>>> import numpy as np
>>> np.set_printoptions(precision=2, suppress=True, linewidth=120)
>>> rnd = lambda a: np.round(a, 2) + 0
>>> W2 = np.sign(np.array([[6, 0, 5], [0, 6, 5], [7, 3, 6]]))
>>> M2 = (np.tril(W2, -1) + np.eye(3)) @ (np.triu(W2, 1) + np.eye(3))
>>> ev = np.array([0, 1, -1])
>>> F = np.rint(M2 * ev @ np.linalg.inv(M2)) + 0
>>> F
array([[ 1.,  1., -1.],
       [ 2.,  3., -2.],
       [ 4.,  5., -4.]])
>>> theta = np.radians(60)
>>> Rm = np.eye(3)
>>> Rm[2, 2] = Rm[1, 1] = np.cos(theta)
>>> Rm[2, 1], Rm[1, 2] = -np.sin(theta), np.sin(theta)
>>> rnd(Rm)
array([[ 1.  ,  0.  ,  0.  ],
       [ 0.  ,  0.5 ,  0.87],
       [ 0.  , -0.87,  0.5 ]])
>>> M2 = F @ Rm.T
>>> rnd(np.linalg.svd(F, compute_uv=False)), rnd(np.linalg.svd(M2, compute_uv=False))
(array([8.77, 0.4 , 0.  ]), array([8.77, 0.4 , 0.  ]))
>>> rnd(M2)
array([[ 1.  , -0.37, -1.37],
       [ 2.  , -0.23, -3.6 ],
       [ 4.  , -0.96, -6.33]])
>>> np.einsum("ij,ji->", F, F)
np.float64(2.0)
>>> rnd(np.linalg.eigvals(F))
array([-1.,  0.,  1.])
>>> np.einsum("ii->", F)
np.float64(0.0)
>>> rnd(np.poly(F))
array([ 1.,  0., -1.,  0.])
>>> rnd(np.linalg.det(F[::-1]))
np.float64(0.0)
>>> rnd(np.linalg.eigvals(F).sum().real)
np.float64(0.0)
>>> np.linalg.matrix_rank(F, rtol=0.1)
np.int64(1)
>>> np.linalg.cond(F) > 100
np.True_
>>> A = np.loadtxt("data.csv", delimiter=",")
>>> A
array([[ -2.85,  13.49,  -4.09, -11.06],
       [ -2.52,  10.1 ,  -5.07,  12.56],
       [-15.15,  -8.1 ,  -8.23,   1.56]])
>>> x0 = np.array([-3, 5, -6, -7])
>>> (A @ x0).argmax()
np.int64(0)
>>> rnd(A @ x0)
array([177.96,   0.56,  43.41])
>>> A @ np.eye(4)[3]
array([-11.06,  12.56,   1.56])
>>> np.sign((A @ x0).round(6))
array([1., 1., 1.])
>>> M2 = A / np.linalg.norm(A, axis=1, keepdims=True)
>>> gram = M2 @ M2.T
>>> rnd(np.degrees(np.arccos(np.clip(gram[2, 0], -1, 1))))
np.float64(98.24)
>>> (gram - 2 * np.eye(3)).round(6).argmax(axis=1)
array([1, 0, 1])
>>> np.argwhere(np.triu(np.abs(gram) > 0.95, 1))
array([], shape=(0, 2), dtype=int64)
>>> rng = np.random.default_rng(622929)
>>> M2 = A + rng.integers(-2, 3, (3, 2)) @ rng.integers(-2, 3, (2, 4))
>>> M2
array([[ -6.85,  15.49,  -6.09, -11.06],
       [ -0.52,  11.1 ,  -4.07,  14.56],
       [-17.15,  -8.1 ,  -9.23,   0.56]])
>>> np.linalg.matrix_rank(M2 - A, tol=1e-8)
np.int64(2)
>>> rnd(np.linalg.svd(M2 - A, compute_uv=False))
array([5.74, 2.65, 0.  ])
>>> rnd(M2 - A)
array([[-4.,  2., -2.,  0.],
       [ 2.,  1.,  1.,  2.],
       [-2.,  0., -1., -1.]])
>>> rnd(np.linalg.norm(A[2], 1)), rnd(np.linalg.norm(A[2], np.inf))
(np.float64(33.04), np.float64(15.15))
>>> rnd(A[2] @ A[0])
np.float64(-49.68)
>>> rnd(np.linalg.norm(A) ** 2 / np.linalg.norm(A, 2) ** 2)
np.float64(2.47)
>>> rnd(np.linalg.norm(A, axis=1))
array([18.14, 17.08, 19.11])
>>> P = np.triu(np.array([[2, 2, -1], [1, 2, 1], [0, -1, 1]]), 1) + np.eye(3)
>>> M2 = P @ F @ np.linalg.inv(P)
>>> rnd(np.linalg.det(M2))
np.float64(0.0)
>>> P @ F - F @ P
array([[ 0., -1.,  0.],
       [ 4.,  1., -5.],
       [ 0., -8., -1.]])
>>> np.poly(M2)
array([ 1.,  0., -1.,  0.])
>>> np.trace(M2), np.trace(F)
(np.float64(0.0), np.float64(0.0))
>>> J = np.array([[-1.09, 0.37, 5.15],
...     [-3.14, 0.42, 7.66],
...     [0.98, 0.45, 12.57],
...     [-1.82, 0.21, -1.73],
...     [0.23, -0.65, -18.4],
...     [1.59, -0.2, -6.56],
...     [1.72, 0.5, -3.21],
...     [2.37, 0.37, -1.08],
...     [-1.88, 0.32, -10.13],
...     [-1.02, 0.48, 26.42],
...     [-0.4, 0.42, -1.81],
...     [1.26, 0.23, -7.47],
...     [-0.56, -0.35, 20.61],
...     [-0.72, 0.38, 14.44]])
>>> Xs = J - J.mean(axis=0)
>>> left, s, VT = np.linalg.svd(Xs, full_matrices=False)
>>> rnd(VT[0] * np.sign(VT[0, np.abs(VT[0]).argmax()]))
array([-0.03,  0.01,  1.  ])
>>> np.linalg.matrix_rank(Xs)
np.int64(3)
>>> rnd(s)
array([45.16,  5.55,  1.2 ])
>>> W2 = J[[2, 7]].astype(float)
>>> for _ in range(3):
...     labels = np.linalg.norm(J[:, None] - W2, axis=-1).argmin(axis=1)
...     W2 = np.array([J[labels == j].mean(axis=0) for j in range(2)])
... 
>>> labels
array([1, 0, 0, 1, 1, 1, 1, 1, 1, 0, 1, 1, 0, 0])
>>> rnd(W2[1] - W2[0])
array([  1.11,  -0.1 , -21.37])
>>> np.bincount(labels)
array([5, 9])
>>> np.linalg.matrix_rank(J)
np.int64(3)
>>> np.count_nonzero(J)
np.int64(42)
>>> rnd(J.sum(axis=0))
array([-2.48,  2.95, 36.46])
>>> left, s, VT = np.linalg.svd(A, full_matrices=False)
>>> rnd(np.sqrt((s ** 2).sum())), rnd(np.linalg.norm(A))
(np.float64(31.4), np.float64(31.4))
>>> left.shape, s.shape, VT.shape
((3, 3), (3,), (3, 4))
>>> rnd(VT @ VT.T)
array([[1., 0., 0.],
       [0., 1., 0.],
       [0., 0., 1.]])
>>> rnd(np.abs(VT[0]))
array([0.54, 0.72, 0.22, 0.38])
>>> gram = np.cov(J, rowvar=False)
>>> rnd(np.median(J, axis=0))
array([-0.48,  0.37, -1.4 ])
>>> rnd(np.corrcoef(J.T))
array([[ 1.  , -0.13, -0.27],
       [-0.13,  1.  ,  0.34],
       [-0.27,  0.34,  1.  ]])
>>> rnd(gram)
array([[  2.55,  -0.07,  -5.31],
       [ -0.07,   0.12,   1.48],
       [ -5.31,   1.48, 156.72]])
>>> np.argsort(-J.std(axis=0).round(6), kind="stable")
array([2, 0, 1])
>>> rnd(J.std(axis=0))
array([ 1.54,  0.34, 12.06])
>>> M = np.loadtxt("sample0.csv", delimiter=",")
>>> M
array([[-1.,  4.,  0.],
       [ 4.,  2.,  4.],
       [ 0.,  4., -1.]])
>>> rnd(np.linalg.eigvalsh(M).min())
np.float64(-5.35)
>>> np.all(np.linalg.eigvalsh(M) > 0)
np.False_
>>> rnd(np.linalg.matrix_power(M, 4))
array([[ 561.,  276.,  560.],
       [ 276., 1328.,  276.],
       [ 560.,  276.,  561.]])
>>> rnd(np.sort(np.abs(np.linalg.eigvals(M))))
array([1.  , 5.35, 6.35])
>>> rnd(np.linalg.det(M))
np.float64(34.0)
>>> rnd(np.abs(np.linalg.eigvals(M)).max())
np.float64(6.35)
>>> np.allclose(M @ M.T, M.T @ M)
True
>>> np.allclose(M, M.T)
True
>>> K = np.loadtxt("x.csv", delimiter=",")
>>> K
array([[13.,  0.,  0., -6.],
       [ 0.,  4.,  0.,  0.],
       [ 0.,  0.,  4.,  0.],
       [-6.,  0.,  0.,  8.]])
>>> M2 = M[0, 0] * M[1:] - np.outer(M[1:, 0], M[0])
>>> M2
array([[  0., -18.,  -4.],
       [  0.,  -4.,   1.]])
>>> M[:, 0] / M[0, 0]
array([ 1., -4., -0.])
>>> np.flatnonzero(~M2.round(6).any(axis=1))
array([], dtype=int64)
>>> np.linalg.matrix_rank(M2), np.linalg.matrix_rank(M)
(np.int64(2), np.int64(3))
>>> mat = np.array([[0.3, -0.9, 0.2, 0.4],
...     [0.9, -0.8, -0.3, 0.4],
...     [0.4, 0.8, -0.7, 0.1],
...     [-0.9, 1.5, -1.0, 1.3]])
>>> mat[0] = mat[2] + 0.1 * rng.normal(size=4)
>>> rnd(mat)
array([[ 0.33,  0.8 , -0.5 , -0.07],
       [ 0.9 , -0.8 , -0.3 ,  0.4 ],
       [ 0.4 ,  0.8 , -0.7 ,  0.1 ],
       [-0.9 ,  1.5 , -1.  ,  1.3 ]])
>>> x0 = np.array([-3, -2, -1, 3])
>>> h = np.maximum(mat @ x0, 0)
>>> rnd(np.maximum(mat @ (3 * x0), 0))
array([ 0. ,  1.2,  0. , 13.8])
>>> np.flatnonzero(h > 1e-9)
array([1, 3])
>>> rnd(h)
array([0. , 0.4, 0. , 4.6])
>>> rnd(mat.T @ h)
array([-3.78,  6.58, -4.72,  6.14])
>>> left, s, VT = np.linalg.svd(mat)
>>> rnd(s)
array([2.65, 1.31, 1.01, 0.04])
>>> np.argmax(s[:-1] / (s[1:] + 1e-6)) + 1
np.int64(3)
>>> M2 = left[:, :3] @ np.diag(s[:3]) @ VT[:3]
>>> rnd(np.linalg.norm(mat - M2, 2)), rnd(s[3])
(np.float64(0.04), np.float64(0.04))
>>> rnd(np.linalg.eigvals(mat).sum().real)
np.float64(0.13)
>>> rnd(np.linalg.det(2 * mat)), rnd(np.linalg.det(mat))
(np.float64(2.15), np.float64(0.13))
>>> rnd(np.kron(np.eye(2, dtype=int), mat))
array([[ 0.33,  0.8 , -0.5 , -0.07,  0.  ,  0.  ,  0.  ,  0.  ],
       [ 0.9 , -0.8 , -0.3 ,  0.4 ,  0.  ,  0.  ,  0.  ,  0.  ],
       [ 0.4 ,  0.8 , -0.7 ,  0.1 ,  0.  ,  0.  ,  0.  ,  0.  ],
       [-0.9 ,  1.5 , -1.  ,  1.3 ,  0.  ,  0.  ,  0.  ,  0.  ],
       [ 0.  ,  0.  ,  0.  ,  0.  ,  0.33,  0.8 , -0.5 , -0.07],
       [ 0.  ,  0.  ,  0.  ,  0.  ,  0.9 , -0.8 , -0.3 ,  0.4 ],
       [ 0.  ,  0.  ,  0.  ,  0.  ,  0.4 ,  0.8 , -0.7 ,  0.1 ],
       [ 0.  ,  0.  ,  0.  ,  0.  , -0.9 ,  1.5 , -1.  ,  1.3 ]])
>>> rnd(np.einsum("ii->", mat))
np.float64(0.13)
>>> arr = np.loadtxt("out14.csv", delimiter=",")
>>> rnd(arr)
array([[-1.92, -2.19, -0.45, -0.58],
       [ 0.  , -0.9 ,  2.47,  1.45],
       [ 1.92, -1.7 , -1.2 ,  0.99],
       [-1.28,  0.73, -1.12,  2.36]])
>>> x0 = np.array([0, -1, -2, 1])
>>> rhs = arr @ x0
>>> coef, lr = np.zeros(4), 1 / np.linalg.norm(arr, 2) ** 2
>>> for i in range(250):
...     coef -= lr * arr.T @ (arr @ coef - rhs)
...     if i % 50 == 0: print(i, round(np.linalg.norm(arr @ coef - rhs), 2))
... 
0 0.0
50 0.0
100 0.0
150 0.0
200 0.0
>>> rnd(np.linalg.cond(arr))
np.float64(1.0)
>>> blk = np.stack([arr, 4 * arr, arr[::-1]])
>>> rnd(np.linalg.norm(blk, axis=(1, 2)))
array([ 6., 24.,  6.])
>>> rnd(np.linalg.det(blk))
array([   -81., -20736.,    -81.])
>>> np.linalg.matrix_rank(blk.reshape(3, -1))
np.int64(2)
>>> blk.shape
(3, 4, 4)
>>> labels = rng.permutation(4)
>>> M2 = arr[:, labels] * rng.choice([-1, 1], 4)
>>> rnd(M2)
array([[-1.92,  2.19,  0.58,  0.45],
       [ 0.  ,  0.9 , -1.45, -2.47],
       [ 1.92,  1.7 , -0.99,  1.2 ],
       [-1.28, -0.73, -2.36,  1.12]])
>>> left, _, VT = np.linalg.svd(arr.T @ M2)
>>> rnd(left @ VT)
array([[ 1.,  0.,  0.,  0.],
       [ 0., -1.,  0.,  0.],
       [ 0.,  0.,  0., -1.],
       [ 0.,  0., -1.,  0.]])
>>> rnd(np.linalg.lstsq(arr, M2)[0])
array([[ 1.,  0.,  0.,  0.],
       [ 0., -1.,  0.,  0.],
       [ 0.,  0.,  0., -1.],
       [ 0.,  0., -1.,  0.]])
>>> f, r1 = arr[1], arr[0]
>>> rnd(f @ r1)
np.float64(0.0)
>>> rnd(f @ f)
np.float64(9.0)
>>> pr = (f @ r1) / (f @ f) * f
>>> np.linalg.matrix_rank(np.outer(f, r1))
np.int64(1)
>>> rnd(np.outer(f, r1))
array([[ 0.  ,  0.  ,  0.  ,  0.  ],
       [ 1.72,  1.96,  0.41,  0.52],
       [-4.73, -5.39, -1.12, -1.42],
       [-2.79, -3.18, -0.66, -0.84]])
>>> rnd(np.linalg.norm(f + r1) ** 2 + np.linalg.norm(f - r1) ** 2)
np.float64(36.0)
>>> rnd((r1 - pr) @ f)
np.float64(0.0)
>>> W0 = np.loadtxt("block19.csv", delimiter=",")
>>> W0
array([[0., 0., 1., 1.],
       [0., 0., 1., 0.],
       [1., 1., 0., 1.],
       [1., 0., 1., 0.]])
>>> ev, V = np.linalg.eigh(W0)
>>> rnd(np.linalg.eigvalsh(W0 @ W0))
array([0.1 , 1.  , 2.19, 4.71])
>>> rnd(ev)
array([-1.48, -1.  ,  0.31,  2.17])
>>> M2 = W0 / np.sqrt((W0 ** 2).mean(axis=1, keepdims=True))
>>> np.linalg.matrix_rank(M2) == np.linalg.matrix_rank(W0)
np.True_
>>> W0 - W0.mean(axis=1, keepdims=True)
array([[-0.5 , -0.5 ,  0.5 ,  0.5 ],
       [-0.25, -0.25,  0.75, -0.25],
       [ 0.25,  0.25, -0.75,  0.25],
       [ 0.5 , -0.5 ,  0.5 , -0.5 ]])
>>> rnd(M2[0])
array([0.  , 0.  , 1.41, 1.41])
>>> np.linalg.matrix_rank(W0 - W0.mean(axis=1, keepdims=True))
np.int64(3)
>>> W0 @ W0
array([[2., 1., 1., 1.],
       [1., 1., 0., 1.],
       [1., 0., 3., 1.],
       [1., 1., 1., 2.]])
>>> np.argwhere(np.triu(W0))
array([[0, 2],
       [0, 3],
       [1, 2],
       [2, 3]])
>>> low = np.diag(W0.sum(axis=1)) - W0
>>> rnd(np.linalg.eigvalsh(low))
array([0., 1., 3., 4.])
>>> low
array([[ 2.,  0., -1., -1.],
       [ 0.,  1., -1.,  0.],
       [-1., -1.,  3., -1.],
       [-1.,  0., -1.,  2.]])
>>> low @ np.ones(4)
array([0., 0., 0., 0.])
>>> round(np.linalg.det(low[1:, 1:]))
3
>>> np.linalg.matrix_rank(low)
np.int64(3)
